$ python -q
>>> import numpy as np
>>> np.set_printoptions(precision=2, suppress=True, linewidth=120)
>>> def rd(a):
...     return np.round(a, 2) + 0
... 
>>> feats = np.loadtxt("dump.csv", delimiter=",")
>>> feats
array([[ 1.3, -3. ,  1. ,  2. ,  1. ],
       [ 0. ,  1.3, -2. ,  1. ,  1. ],
       [ 0. , -1. ,  3.3,  1. ,  0. ],
       [ 3. ,  1. , -3. ,  3.3,  2. ],
       [ 1. , -3. ,  1. ,  2. ,  1.3]])
>>> Y = feats / np.sqrt((feats ** 2).mean(axis=1, keepdims=True))
>>> np.linalg.matrix_rank(feats - feats.mean(axis=1, keepdims=True))
np.int64(4)
>>> rd(np.linalg.norm(Y, axis=1))
array([2.24, 2.24, 2.24, 2.24, 2.24])
>>> Y = np.array([[1, -2], [1, 1]])
>>> Z = np.array([[-5, -2], [-1, -1]])
>>> K = np.block([[Y, np.zeros((2, 2))], [np.zeros((2, 2)), Z]])
>>> K
array([[ 1., -2.,  0.,  0.],
       [ 1.,  1.,  0.,  0.],
       [ 0.,  0., -5., -2.],
       [ 0.,  0., -1., -1.]])
>>> np.flatnonzero(np.linalg.matrix_power((K != 0) + (K.T != 0) + np.eye(4), 4)[1])
array([0, 1])
>>> hat = np.triu(np.array([[2, -2, -1, -1], [2, 3, 2, 0], [1, 0, 2, 0], [-3, -1, 0, -3]]), 1) + np.eye(4)
>>> Y = hat @ K @ np.linalg.inv(hat)
>>> hat @ K - K @ hat
array([[ -2.,   0.,  11.,   4.],
       [  0.,   2., -11.,  -3.],
       [  0.,   0.,   0.,   0.],
       [  0.,   0.,   0.,   0.]])
>>> rd(np.linalg.det(Y))
np.float64(9.0)
>>> rd(np.poly(Y))
array([ 1.,  4., -6., 12.,  9.])
>>> np.linalg.matrix_rank(Y)
np.int64(4)
>>> np.trace(Y), np.trace(K)
(np.float64(-4.0), np.float64(-4.0))
